$ python3 -q
>>> import numpy as np
>>> np.set_printoptions(precision=4, suppress=True, linewidth=160)
>>> def tidy(a):
...     return np.round(a, 4) + 0
... 
>>> A2 = np.array([[3], [1], [8]])
>>> cent = np.array([[7, 4, 5, -3]])
>>> A = A2 @ cent
>>> A
array([[ 21,  12,  15,  -9],
       [  7,   4,   5,  -3],
       [ 56,  32,  40, -24]])
>>> rk = np.linalg.matrix_rank(A)
>>> rk
np.int64(1)
>>> ns = np.linalg.svd(A)[2][rk:].T
>>> [int(np.linalg.matrix_rank(A[:, :j + 1])) for j in range(4)]
[1, 1, 1, 1]
>>> [int(np.linalg.matrix_rank(np.delete(A, i, axis=0))) for i in range(3)]
[1, 1, 1]
>>> tidy(A @ ns)
array([[0., 0., 0.],
       [0., 0., 0.],
       [0., 0., 0.]])
>>> np.linalg.matrix_rank(A.T @ A), np.linalg.matrix_rank(A @ A.T)
(np.int64(1), np.int64(1))
>>> np.allclose(A @ ns, 0)
True
>>> Uu, sv, VT = np.linalg.svd(A)
>>> vecs = VT[:(sv > 1e-8).sum()]
>>> rng = np.random.default_rng(52)
>>> x0 = A[1] + -2 * A[0] + rng.integers(2) * np.eye(4)[0]
>>> x0
array([-34., -20., -25.,  15.])
>>> np.linalg.matrix_rank(np.vstack([A, x0]))
np.int64(2)
>>> tidy(np.diag(vecs.T @ vecs))
array([0.4949, 0.1616, 0.2525, 0.0909])
>>> arr = np.load("data.npy")
>>> arr
array([[ 6.,  0., -2.],
       [ 0.,  2.,  0.],
       [-2.,  0.,  3.]])
>>> # 2 blocks once reordered
>>> L = np.linalg.cholesky(arr)
>>> tidy(L)
array([[ 2.4495,  0.    ,  0.    ],
       [ 0.    ,  1.4142,  0.    ],
       [-0.8165,  0.    ,  1.5275]])
>>> tidy(L @ L.T)
array([[ 6.,  0., -2.],
       [ 0.,  2.,  0.],
       [-2.,  0.,  3.]])
>>> tidy(np.prod(np.diag(L)) ** 2), tidy(np.linalg.det(arr))
(np.float64(28.0), np.float64(28.0))
>>> hat = np.triu(np.array([[2, -9, -8], [4, -6, 4], [0, 5, 4]]), 1) + np.eye(3)
>>> A2 = hat @ arr @ np.linalg.inv(hat)
>>> tidy(np.poly(A2))
array([  1., -11.,  32., -28.])
>>> np.trace(A2), np.trace(arr)
(np.float64(11.0), np.float64(11.0))
>>> A2 = arr / np.sqrt((arr ** 2).mean(axis=1, keepdims=True))
>>> np.linalg.matrix_rank(arr - arr.mean(axis=1, keepdims=True))
np.int64(2)
>>> E = np.loadtxt("layer13.csv", delimiter=",")
>>> E
array([[ 0.02  ,  0.05  ,  0.01  ],
       [-0.0798, -0.1974, -0.04  ],
       [-0.1781, -0.4219, -0.0898],
       [-0.4777, -0.8617, -0.2543],
       [-0.1974, -0.4621, -0.0997],
       [ 0.3969,  0.7818,  0.207 ],
       [ 0.1194,  0.2913,  0.0599],
       [ 0.1194,  0.2913,  0.0599],
       [-0.2165, -0.5005, -0.1096],
       [ 0.3275,  0.6911,  0.1684],
       [ 0.3799,  0.7616,  0.1974],
       [-0.4621, -0.8483, -0.2449]])
>>> # rows 6 and 7 are equal
>>> dist = np.linalg.norm(E[:, None] - E[None], axis=-1)
>>> tidy(np.linalg.norm(E - E.mean(axis=0), axis=1))
array([0.097 , 0.1748, 0.4246, 0.975 , 0.4702, 0.9433, 0.3625, 0.3625, 0.5141, 0.8254, 0.9161, 0.954 ])
>>> (dist + 1e9 * np.eye(12)).round(6).argmin(axis=1)
array([ 6,  2,  4, 11,  8, 10,  7,  6,  4, 10,  5,  3])
>>> dist[9].round(6).argsort(kind="stable")[:4]
array([ 9, 10,  5,  6])
>>> tidy(np.linalg.norm(E, axis=1))
array([0.0548, 0.2166, 0.4667, 1.0175, 0.5123, 0.9009, 0.3205, 0.3205, 0.5562, 0.7831, 0.8737, 0.9966])
>>> Uu, sv, VT = np.linalg.svd(E)
>>> tidy(sv)
array([2.2917, 0.098 , 0.0011])
>>> np.argmax(sv[:-1] / (sv[1:] + 1e-6)) + 1
np.int64(2)
>>> A2 = Uu[:, :2] @ np.diag(sv[:2]) @ VT[:2]
>>> tidy(np.linalg.norm(E - A2, 2)), tidy(sv[2])
(np.float64(0.0011), np.float64(0.0011))
>>> np.linalg.matrix_rank(A2)
np.int64(2)
>>> cent = E[[7, 1]].astype(float)
>>> for _ in range(6):
...     idx = np.linalg.norm(E[:, None] - cent, axis=-1).argmin(axis=1)
...     cent = np.array([E[idx == j].mean(axis=0) for j in range(2)])
... 
>>> idx
array([0, 1, 1, 1, 1, 0, 0, 0, 1, 0, 0, 1])
>>> np.bincount(idx)
array([6, 6])
>>> np.abs(cent[1] - cent[0]).argmax()
np.int64(1)
>>> tidy(cent)
array([[ 0.2272,  0.4779,  0.1171],
       [-0.2686, -0.5486, -0.1397]])
>>> W0 = np.load("block17.npy")
>>> W0
array([[ -9,  -3,  -7],
       [ -1,  -5, -14],
       [  4,  -6,  -8],
       [  0,   2,  -2],
       [  5,   5,  -8],
       [ -4,   8,  -5],
       [  1,  17,   4],
       [ -8,  18,  -3],
       [ -6,  13,  -1],
       [-14,  10,  -1],
       [-15,   5,  -8],
       [ -6,   5, -14],
       [  0,  12,  -9],
       [  4,   6, -13],
       [  0,  -1, -19],
       [  9,  -4, -26],
       [  3, -10, -24],
       [  7, -13, -25],
       [ -2,  -7, -33]])
>>> hat = W0 @ np.linalg.solve(W0.T @ W0, W0.T)
>>> tidy(np.linalg.eigvalsh(hat))
array([0., 0., 0., 0., 0., 0., 0., 0., 0., 0., 0., 0., 0., 0., 0., 0., 1., 1., 1.])
>>> np.allclose(hat @ hat, hat)
True
>>> np.trace(hat)
np.float64(3.0)
>>> tidy(hat @ W0[:, 2])
array([ -7., -14.,  -8.,  -2.,  -8.,  -5.,   4.,  -3.,  -1.,  -1.,  -8., -14.,  -9., -13., -19., -26., -24., -25., -33.])
>>> A2 = W0 + rng.integers(-2, 3, (19, 2)) @ rng.integers(-2, 3, (2, 3))
>>> A2
array([[-10,  -7,  -5],
       [ -1,  -5, -14],
       [  3,  -4, -10],
       [  5,   4,   0],
       [  6,   3,  -6],
       [-10,   8,  -9],
       [  5,  15,   8],
       [ -3,  20,  -1],
       [ -6,  19,  -5],
       [-18,   6,  -1],
       [-17,  -3,  -4],
       [ -5,   3, -12],
       [  6,  12,  -5],
       [  7,  12, -15],
       [ -4,  -5, -19],
       [ 13,   0, -26],
       [  5, -14, -20],
       [  6, -11, -27],
       [ -3, -11, -31]])
>>> A2 - W0
array([[-1, -4,  2],
       [ 0,  0,  0],
       [-1,  2, -2],
       [ 5,  2,  2],
       [ 1, -2,  2],
       [-6,  0, -4],
       [ 4, -2,  4],
       [ 5,  2,  2],
       [ 0,  6, -4],
       [-4, -4,  0],
       [-2, -8,  4],
       [ 1, -2,  2],
       [ 6,  0,  4],
       [ 3,  6, -2],
       [-4, -4,  0],
       [ 4,  4,  0],
       [ 2, -4,  4],
       [-1,  2, -2],
       [-1, -4,  2]])
>>> np.abs(A2 - W0).sum(axis=1)
array([ 7,  0,  5,  9,  5, 10, 10,  9, 10,  8, 14,  5, 10, 11,  8,  8, 10,  5,  7])
>>> A2 = np.c_[W0[:, :1] @ np.array([[2]]), np.array([2, 0, -2, -1, -2, 1, 0, 1, 1, 1, 1, -1, -2, 2, -2, 0, 2, -1, 2])]
>>> A2
array([[-18,   2],
       [ -2,   0],
       [  8,  -2],
       [  0,  -1],
       [ 10,  -2],
       [ -8,   1],
       [  2,   0],
       [-16,   1],
       [-12,   1],
       [-28,   1],
       [-30,   1],
       [-12,  -1],
       [  0,  -2],
       [  8,   2],
       [  0,  -2],
       [ 18,   0],
       [  6,   2],
       [ 14,  -1],
       [ -4,   2]])
>>> np.linalg.matrix_rank(A2)
np.int64(2)
>>> tidy(np.linalg.norm(A2 - W0 @ np.linalg.lstsq(W0, A2)[0], axis=0))
array([0.    , 5.6587])
>>> tidy(np.linalg.lstsq(W0, A2[:, 0])[0])
array([2., 0., 0.])
>>> data = np.loadtxt("w.csv", delimiter=",")
>>> tidy(data)
array([[ 0.7211, -0.2386,  0.3797],
       [-0.2386,  0.7959,  0.3248],
       [ 0.3797,  0.3248,  0.483 ]])
>>> blk = np.stack([data, -1 * data, data[::-1]])
>>> np.linalg.matrix_rank(blk.reshape(3, -1))
np.int64(2)
>>> tidy(blk.sum(axis=0))
array([[ 0.3797,  0.3248,  0.483 ],
       [-0.2386,  0.7959,  0.3248],
       [ 0.7211, -0.2386,  0.3797]])
>>> (blk @ data.T).shape
(3, 3, 3)
>>> blk.shape
(3, 3, 3)
>>> np.linalg.matrix_rank(blk)
array([2, 2, 2])
>>> evals, vecs = np.linalg.eigh(data)
>>> tidy(np.linalg.eigvalsh(data @ data))
array([0., 1., 1.])
>>> np.unique(evals.round(6) + 0, return_counts=True)[1]
array([1, 2])
>>> tidy(vecs @ np.diag(evals) @ vecs.T)
array([[ 0.7211, -0.2386,  0.3797],
       [-0.2386,  0.7959,  0.3248],
       [ 0.3797,  0.3248,  0.483 ]])
>>> tidy(np.linalg.svd(data, compute_uv=False))
array([1., 1., 0.])
>>> Xc = E - E.mean(axis=0)
>>> Uu, sv, VT = np.linalg.svd(Xc, full_matrices=False)
>>> tidy(sv)
array([2.287 , 0.0974, 0.0009])
>>> np.linalg.matrix_rank(Xc)
np.int64(3)
>>> tidy((sv ** 2).sum() ** 2 / (sv ** 4).sum())
np.float64(1.0036)
>>> tidy(VT[0] * np.sign(VT[0, np.abs(VT[0]).argmax()]))
array([0.4358, 0.8709, 0.2272])
>>> tidy(sv ** 2 / (sv ** 2).sum())
array([0.9982, 0.0018, 0.    ])
>>> tidy(Xc.mean(axis=0))
array([0., 0., 0.])
>>> np.searchsorted(np.cumsum(sv ** 2) / (sv ** 2).sum(), 0.9) + 1
np.int64(1)
>>> tidy(np.linalg.norm(data) ** 2 / np.linalg.norm(data, 2) ** 2)
np.float64(2.0)
>>> tidy(np.linalg.norm(data, 1)), tidy(np.linalg.norm(data, np.inf))
(np.float64(1.3593), np.float64(1.3593))
>>> tidy(np.linalg.norm(data, "nuc"))
np.float64(2.0)
>>> X = np.load("a.npy")
>>> X
array([[3, 4, 4, 1],
       [1, 3, 4, 4],
       [4, 1, 3, 4],
       [4, 4, 1, 3]])
>>> tidy(np.sort(np.abs(np.fft.fft(X[0])))), tidy(np.sort(np.linalg.svd(X, compute_uv=False)))
(array([ 2.    ,  3.1623,  3.1623, 12.    ]), array([ 2.    ,  3.1623,  3.1623, 12.    ]))
>>> np.allclose(X @ X.T, X.T @ X)
True
>>> X @ np.ones(4)
array([12., 12., 12., 12.])
>>> X @ (-1.0) ** np.arange(4)
array([ 2., -2.,  2., -2.])
>>> tidy(np.linalg.eigvals(X))
array([12.+0.j, -1.+3.j, -1.-3.j,  2.+0.j])
>>> np.kron(np.eye(2, dtype=int), X)
array([[3, 4, 4, 1, 0, 0, 0, 0],
       [1, 3, 4, 4, 0, 0, 0, 0],
       [4, 1, 3, 4, 0, 0, 0, 0],
       [4, 4, 1, 3, 0, 0, 0, 0],
       [0, 0, 0, 0, 3, 4, 4, 1],
       [0, 0, 0, 0, 1, 3, 4, 4],
       [0, 0, 0, 0, 4, 1, 3, 4],
       [0, 0, 0, 0, 4, 4, 1, 3]])
>>> tidy(np.linalg.det(X.T))
np.float64(240.0)
>>> np.einsum("ii->", X)
np.int64(12)
>>> tidy(np.linalg.det(2 * X)), tidy(np.linalg.det(X))
(np.float64(3840.0), np.float64(240.0))
>>> tidy(np.linalg.det(X[::-1]))
np.float64(240.0)
